$ python -q
>>> import numpy as np
>>> np.set_printoptions(precision=2, suppress=True, linewidth=200, legacy="1.25")
>>> def rd(a):
...     return np.round(a, 2) + 0
... 
>>> W0 = np.loadtxt("case17.csv", delimiter=",")
>>> W0
array([[ 361., -125.,  -33.,  -39.,   84.,   80.,   16.,  111.,   -7.,  -34.,   77.],
       [-125.,  282., -186.,   26.,  -50.,  -44.,   12.,  -25.,  108.,   -7.,  -70.],
       [ -33., -186.,  462.,  -76.,   93.,  -92.,  -38.,    7.,  -56.,   28., -129.],
       [ -39.,   26.,  -76.,  225., -114.,  -68.,   14.,  -15.,   42.,  193.,   91.],
       [  84.,  -50.,   93., -114.,  191.,  -25.,    6.,  -82.,   39.,  -90., -108.],
       [  80.,  -44.,  -92.,  -68.,  -25.,  479.,   58.,  -76.,  -93., -145.,  198.],
       [  16.,   12.,  -38.,   14.,    6.,   58.,  266.,  -74.,  -52.,  106., -110.],
       [ 111.,  -25.,    7.,  -15.,  -82.,  -76.,  -74.,  354.,  -40.,  -23.,  122.],
       [  -7.,  108.,  -56.,   42.,   39.,  -93.,  -52.,  -40.,  214.,  135.,   55.],
       [ -34.,   -7.,   28.,  193.,  -90., -145.,  106.,  -23.,  135.,  470.,    9.],
       [  77.,  -70., -129.,   91., -108.,  198., -110.,  122.,   55.,    9.,  486.]])
>>> rng = np.random.default_rng(262688)
>>> labels = rng.permutation(11)
>>> labels
array([ 5, 10,  3,  0,  6,  2,  1,  9,  4,  7,  8])
>>> B = W0[labels][:, labels]
>>> np.diag(B)
array([479., 486., 225., 361., 266., 462., 282., 470., 191., 354., 214.])
>>> np.allclose(B, W0)
False
>>> rd(np.sort(np.abs(np.linalg.eigvals(B))))
array([  3.51,  21.18,  70.88,  96.2 , 171.03, 322.4 , 383.71, 484.96, 604.63, 779.69, 851.82])
>>> gram = W0.T @ W0
>>> np.linalg.matrix_rank(gram)
11
>>> rd(np.linalg.svd(W0, compute_uv=False) ** 2)
array([725605.7 , 607909.51, 365572.91, 235182.79, 147231.59, 103941.64,  29251.9 ,   9254.58,   5024.68,    448.4 ,     12.29])
>>> (W0 @ W0.T).shape
(11, 11)
>>> rd(np.linalg.eigvalsh(gram)[::-1])
array([725605.7 , 607909.51, 365572.91, 235182.79, 147231.59, 103941.64,  29251.9 ,   9254.58,   5024.68,    448.4 ,     12.29])
>>> B = W0 / np.sqrt((W0 ** 2).mean(axis=1, keepdims=True))
>>> np.linalg.matrix_rank(B) == np.linalg.matrix_rank(W0)
True
>>> np.linalg.matrix_rank(W0 - W0.mean(axis=1, keepdims=True))
10
>>> rd(B[5])
array([ 0.46, -0.25, -0.53, -0.39, -0.14,  2.77,  0.34, -0.44, -0.54, -0.84,  1.14])
>>> B = np.linalg.inv(W0)
>>> rd(np.linalg.inv(B))
array([[ 361., -125.,  -33.,  -39.,   84.,   80.,   16.,  111.,   -7.,  -34.,   77.],
       [-125.,  282., -186.,   26.,  -50.,  -44.,   12.,  -25.,  108.,   -7.,  -70.],
       [ -33., -186.,  462.,  -76.,   93.,  -92.,  -38.,    7.,  -56.,   28., -129.],
       [ -39.,   26.,  -76.,  225., -114.,  -68.,   14.,  -15.,   42.,  193.,   91.],
       [  84.,  -50.,   93., -114.,  191.,  -25.,    6.,  -82.,   39.,  -90., -108.],
       [  80.,  -44.,  -92.,  -68.,  -25.,  479.,   58.,  -76.,  -93., -145.,  198.],
       [  16.,   12.,  -38.,   14.,    6.,   58.,  266.,  -74.,  -52.,  106., -110.],
       [ 111.,  -25.,    7.,  -15.,  -82.,  -76.,  -74.,  354.,  -40.,  -23.,  122.],
       [  -7.,  108.,  -56.,   42.,   39.,  -93.,  -52.,  -40.,  214.,  135.,   55.],
       [ -34.,   -7.,   28.,  193.,  -90., -145.,  106.,  -23.,  135.,  470.,    9.],
       [  77.,  -70., -129.,   91., -108.,  198., -110.,  122.,   55.,    9.,  486.]])
>>> np.allclose(B, W0.T)
False
>>> rd(B)
array([[ 0.01,  0.02,  0.  , -0.01,  0.  , -0.01,  0.  , -0.01, -0.02,  0.01,  0.01],
       [ 0.02,  0.06,  0.01, -0.02,  0.04, -0.01, -0.02, -0.02, -0.08,  0.04,  0.04],
       [ 0.  ,  0.01,  0.01,  0.  ,  0.  ,  0.  ,  0.  ,  0.  , -0.01,  0.  ,  0.01],
       [-0.01, -0.02,  0.  ,  0.02,  0.  ,  0.01,  0.01,  0.01,  0.02, -0.01, -0.01],
       [ 0.  ,  0.04,  0.  ,  0.  ,  0.06,  0.  , -0.02,  0.  , -0.06,  0.03,  0.02],
       [-0.01, -0.01,  0.  ,  0.01,  0.  ,  0.01,  0.  ,  0.01,  0.02, -0.01, -0.01],
       [ 0.  , -0.02,  0.  ,  0.01, -0.02,  0.  ,  0.02,  0.01,  0.03, -0.02, -0.01],
       [-0.01, -0.02,  0.  ,  0.01,  0.  ,  0.01,  0.01,  0.01,  0.02, -0.01, -0.01],
       [-0.02, -0.08, -0.01,  0.02, -0.06,  0.02,  0.03,  0.02,  0.12, -0.06, -0.05],
       [ 0.01,  0.04,  0.  , -0.01,  0.03, -0.01, -0.02, -0.01, -0.06,  0.03,  0.02],
       [ 0.01,  0.04,  0.01, -0.01,  0.02, -0.01, -0.01, -0.01, -0.05,  0.02,  0.03]])
>>> rd(np.linalg.det(W0) * np.linalg.det(B))
1.0
>>> feats = np.loadtxt("arr.csv", delimiter=",")
>>> feats
array([[-0.6, -0.5, -0.7, -0.6,  0.2,  1.3],
       [ 0.7,  0.6,  0. ,  2.4, -0.2,  1. ],
       [ 1.2,  0. ,  1.1,  1.6,  0. , -0.4],
       [ 1. ,  0.4, -0.5, -0.7,  0. ,  0.9],
       [ 0.2, -1.8, -1.7,  0.8, -0.4, -0.1],
       [-0.3, -1.6, -0.7,  0. ,  1. ,  1. ],
       [-0.8,  1.8, -0.5, -1.8, -1.2,  0.2],
       [ 0.6,  1. , -0.7, -0.1, -0.7, -1.4],
       [ 1.2,  0.9,  1.3,  1.5,  0.5,  0.1],
       [-1.4,  0.1, -2.1,  1.4,  0.4, -1.6],
       [ 1.5, -1.2,  6.3,  0.6,  0.3, -7.2],
       [ 0.4, -2.6, -0.2,  0. ,  0.6, -0.5],
       [-0.7, -0.5, -0.3, -1.1, -1.4, -1.8],
       [ 0.2,  0.7,  1.5, -0.8, -1.4, -0.1],
       [ 0.5,  0.2,  0.5, -0.8,  0.2, -0.6],
       [-0.6,  1.4, -0.4, -0.2, -0.7, -0.9],
       [-0.6,  1.4,  0.4,  0.9,  1.6, -2.6],
       [ 0.2, -0.6,  0.1,  1.5,  0.4, -2.5],
       [-1. ,  0.6,  0.6, -1.2,  0.6,  0.6],
       [ 0.3, -0.8, -1.1,  0.9, -0.4,  1.4],
       [-0.9, -0.9,  1.1,  0.6,  0.7,  2. ],
       [ 0.7,  1.8, -0.3,  0.1,  0. , -0.4],
       [ 1.5,  0.3,  1.2,  0.6,  0. ,  2.3],
       [-0.3,  0.9,  0. ,  0.2,  1.2,  0.6],
       [-0.7, -0.4,  0.4,  0. ,  0.4, -1.7],
       [ 1.4,  0.8, -0.1, -0.4, -0.9, -0.9],
       [ 0.7, -1. , -1.7, -0.9,  1.2,  0.8],
       [-0.5,  1.2, -0.1, -0.4,  1.4,  0.5],
       [ 0.9,  0.8,  0.9, -1.5,  1.3,  1.2],
       [-1.3, -1.3,  1.4, -0.7,  0. , -0.1],
       [-1.5, -0.2, -1.7, -0.8, -1. ,  0.1],
       [-0.6, -0.4, -2. ,  0. , -0.3, -1. ],
       [-1.2, -1.1,  0. , -0.8,  1. , -0.6],
       [ 0.2,  0.7,  0.7,  0.7, -0.2,  0.1],
       [ 0.1,  0.8, -0.7,  0.2,  0.4,  2. ],
       [ 0.1, -0.8, -0.4,  1.1,  0.1, -1. ],
       [ 2. , -0.7, -0.3, -0.9, -1.4, -0.5],
       [ 0.6,  0.9, -2.1, -1.2,  1.3, -1.1],
       [ 0.1, -0.1, -0.7,  2.2,  0.1, -0.4],
       [ 1.7, -0.3,  0.5,  0.1,  1.7, -0.6],
       [ 0. , -0.7, -2. ,  0.8,  0.3, -0.9],
       [-1.2, -0.4, -0.2, -0.3, -1.4,  1.4]])
>>> th = np.radians(90)
>>> Rm = np.eye(6)
>>> Rm[3, 3] = Rm[2, 2] = np.cos(th)
>>> Rm[3, 2], Rm[2, 3] = -np.sin(th), np.sin(th)
>>> rd(Rm)
array([[ 1.,  0.,  0.,  0.,  0.,  0.],
       [ 0.,  1.,  0.,  0.,  0.,  0.],
       [ 0.,  0.,  0.,  1.,  0.,  0.],
       [ 0.,  0., -1.,  0.,  0.,  0.],
       [ 0.,  0.,  0.,  0.,  1.,  0.],
       [ 0.,  0.,  0.,  0.,  0.,  1.]])
>>> B = feats @ Rm.T
>>> rd(np.abs(B - feats).max(axis=0))
array([0. , 0. , 5.7, 6.9, 0. , 0. ])
>>> proj = feats @ np.linalg.solve(feats.T @ feats, feats.T)
>>> np.allclose(proj @ proj, proj)
True
>>> np.linalg.matrix_rank(np.eye(42) - proj)
36
>>> rd(proj @ feats[:, 4])
array([ 0.2, -0.2,  0. ,  0. , -0.4,  1. , -1.2, -0.7,  0.5,  0.4,  0.3,  0.6, -1.4, -1.4,  0.2, -0.7,  1.6,  0.4,  0.6, -0.4,  0.7,  0. ,  0. ,  1.2,  0.4, -0.9,  1.2,  1.4,  1.3,  0. , -1. , -0.3,
        1. , -0.2,  0.4,  0.1, -1.4,  1.3,  0.1,  1.7,  0.3, -1.4])
>>> B = np.array([[8, -1], [2, 4]])
>>> M = np.kron(np.eye(2, dtype=int), B)
>>> M
array([[ 8, -1,  0,  0],
       [ 2,  4,  0,  0],
       [ 0,  0,  8, -1],
       [ 0,  0,  2,  4]])
>>> # 2 blocks once reordered
>>> x0 = np.array([2, 0, 2, 0])
>>> y = M @ x0
>>> y
array([16,  4, 16,  4])
>>> rd(np.linalg.solve(M, M[:, 2]))
array([0., 0., 1., 0.])
>>> rd(np.linalg.solve(M.T, M[0]))
array([1., 0., 0., 0.])
>>> B = np.linalg.inv(M)
>>> rd(B)
array([[ 0.12,  0.03,  0.  ,  0.  ],
       [-0.06,  0.24,  0.  ,  0.  ],
       [ 0.  ,  0.  ,  0.12,  0.03],
       [ 0.  ,  0.  , -0.06,  0.24]])
>>> rd(np.linalg.cond(M))
2.0
>>> np.allclose(B, M.T)
False
>>> rd(np.linalg.slogdet(M)[0])
1.0
>>> rd(np.linalg.det(M) * np.linalg.det(B))
1.0
>>> (B != 0).astype(int)
array([[1, 1, 0, 0],
       [1, 1, 0, 0],
       [0, 0, 1, 1],
       [0, 0, 1, 1]])
>>> rd(B @ B)
array([[ 0.01,  0.01,  0.  ,  0.  ],
       [-0.02,  0.05,  0.  ,  0.  ],
       [ 0.  ,  0.  ,  0.01,  0.01],
       [ 0.  ,  0.  , -0.02,  0.05]])
>>> rd(np.linalg.det(B))
0.0
>>> (np.linalg.matrix_power((B != 0) + (B.T != 0) + np.eye(4), 4) > 0).astype(int)
array([[1, 1, 0, 0],
       [1, 1, 0, 0],
       [0, 0, 1, 1],
       [0, 0, 1, 1]])
>>> labels = rng.permutation(4)
>>> labels
array([0, 1, 3, 2])
>>> B = M[labels][:, labels]
>>> rd(np.sort(np.abs(np.linalg.eigvals(B))))
array([4.59, 4.59, 7.41, 7.41])
>>> np.trace(B)
24
>>> B
array([[ 8, -1,  0,  0],
       [ 2,  4,  0,  0],
       [ 0,  0,  4,  2],
       [ 0,  0, -1,  8]])
>>> np.allclose(B, M)
False
>>> A = np.load("x.npy")
>>> A
array([[ 8, 40, 40, 72, 32, 24],
       [ 7, 35, 35, 63, 28, 21],
       [ 1,  5,  5,  9,  4,  3],
       [ 5, 25, 25, 45, 20, 15]])
>>> # looks like rank 1
>>> w, V = np.linalg.eigh(W0)
>>> rd(np.linalg.svd(W0, compute_uv=False))
array([851.82, 779.69, 604.63, 484.96, 383.71, 322.4 , 171.03,  96.2 ,  70.88,  21.18,   3.51])
>>> rd(V @ np.diag(w) @ V.T)
array([[ 361., -125.,  -33.,  -39.,   84.,   80.,   16.,  111.,   -7.,  -34.,   77.],
       [-125.,  282., -186.,   26.,  -50.,  -44.,   12.,  -25.,  108.,   -7.,  -70.],
       [ -33., -186.,  462.,  -76.,   93.,  -92.,  -38.,    7.,  -56.,   28., -129.],
       [ -39.,   26.,  -76.,  225., -114.,  -68.,   14.,  -15.,   42.,  193.,   91.],
       [  84.,  -50.,   93., -114.,  191.,  -25.,    6.,  -82.,   39.,  -90., -108.],
       [  80.,  -44.,  -92.,  -68.,  -25.,  479.,   58.,  -76.,  -93., -145.,  198.],
       [  16.,   12.,  -38.,   14.,    6.,   58.,  266.,  -74.,  -52.,  106., -110.],
       [ 111.,  -25.,    7.,  -15.,  -82.,  -76.,  -74.,  354.,  -40.,  -23.,  122.],
       [  -7.,  108.,  -56.,   42.,   39.,  -93.,  -52.,  -40.,  214.,  135.,   55.],
       [ -34.,   -7.,   28.,  193.,  -90., -145.,  106.,  -23.,  135.,  470.,    9.],
       [  77.,  -70., -129.,   91., -108.,  198., -110.,  122.,   55.,    9.,  486.]])
>>> rd(V.T @ W0 @ V)
array([[  3.51,   0.  ,   0.  ,   0.  ,   0.  ,   0.  ,   0.  ,   0.  ,   0.  ,   0.  ,   0.  ],
       [  0.  ,  21.18,   0.  ,   0.  ,   0.  ,   0.  ,   0.  ,   0.  ,   0.  ,   0.  ,   0.  ],
       [  0.  ,   0.  ,  70.88,   0.  ,   0.  ,   0.  ,   0.  ,   0.  ,   0.  ,   0.  ,   0.  ],
       [  0.  ,   0.  ,   0.  ,  96.2 ,   0.  ,   0.  ,   0.  ,   0.  ,   0.  ,   0.  ,   0.  ],
       [  0.  ,   0.  ,   0.  ,   0.  , 171.03,   0.  ,   0.  ,   0.  ,   0.  ,   0.  ,   0.  ],
       [  0.  ,   0.  ,   0.  ,   0.  ,   0.  , 322.4 ,   0.  ,   0.  ,   0.  ,   0.  ,   0.  ],
       [  0.  ,   0.  ,   0.  ,   0.  ,   0.  ,   0.  , 383.71,   0.  ,   0.  ,   0.  ,   0.  ],
       [  0.  ,   0.  ,   0.  ,   0.  ,   0.  ,   0.  ,   0.  , 484.96,   0.  ,   0.  ,   0.  ],
       [  0.  ,   0.  ,   0.  ,   0.  ,   0.  ,   0.  ,   0.  ,   0.  , 604.63,   0.  ,   0.  ],
       [  0.  ,   0.  ,   0.  ,   0.  ,   0.  ,   0.  ,   0.  ,   0.  ,   0.  , 779.69,   0.  ],
       [  0.  ,   0.  ,   0.  ,   0.  ,   0.  ,   0.  ,   0.  ,   0.  ,   0.  ,   0.  , 851.82]])
>>> rd(w)
array([  3.51,  21.18,  70.88,  96.2 , 171.03, 322.4 , 383.71, 484.96, 604.63, 779.69, 851.82])
>>> rd(w.sum()), np.trace(W0)
(3790.0, 3790.0)
>>> np.unique(A.round(6), axis=0).shape
(4, 6)
>>> np.abs(np.diag(np.linalg.qr(A)[1])) > 1e-9
array([ True, False, False, False])
>>> rd(np.trace(np.linalg.pinv(A) @ A))
1.0
>>> w1 = np.array([[2, 2, 0, -1],
...     [1, -2, 1, 1],
...     [-1, -1, -1, 1],
...     [0, 2, 0, 0],
...     [-1, 0, 0, -2],
...     [1, -1, -1, 2]])
>>> b = np.array([4, 6, -2, 2])
>>> act = np.maximum(A @ w1 + b, 0)
>>> (act > 0).mean(axis=0)
array([1., 1., 0., 1.])
>>> act
array([[12, 22,  0, 58],
       [11, 20,  0, 51],
       [ 5,  8,  0,  9],
       [ 9, 16,  0, 37]])
>>> basis = np.array([[-1, 1, -2], [0, -2, 2], [2, -2, 2], [-1, 0, 1]])
>>> (act @ basis).round(6).argmax(axis=1)
array([2, 2, 2, 2])
>>> w1 @ basis
array([[-1, -2, -1],
       [ 0,  3, -3],
       [-2,  3, -1],
       [ 0, -4,  4],
       [ 3, -1,  0],
       [-5,  5, -4]])
>>> A.mean(axis=0)
array([ 5.25, 26.25, 26.25, 47.25, 21.  , 15.75])
>>> rd(np.linalg.norm(A))
147.73
>>> A.sum(axis=0)
array([ 21, 105, 105, 189,  84,  63])
>>> A.shape
(4, 6)
>>> np.diff(A, axis=0)
array([[ -1,  -5,  -5,  -9,  -4,  -3],
       [ -6, -30, -30, -54, -24, -18],
       [  4,  20,  20,  36,  16,  12]])
>>> np.unravel_index(np.abs(A).argmax(), A.shape)
(0, 3)
>>> np.abs(A).max()
72
>>> A - A[0]
array([[  0,   0,   0,   0,   0,   0],
       [ -1,  -5,  -5,  -9,  -4,  -3],
       [ -7, -35, -35, -63, -28, -21],
       [ -3, -15, -15, -27, -12,  -9]])
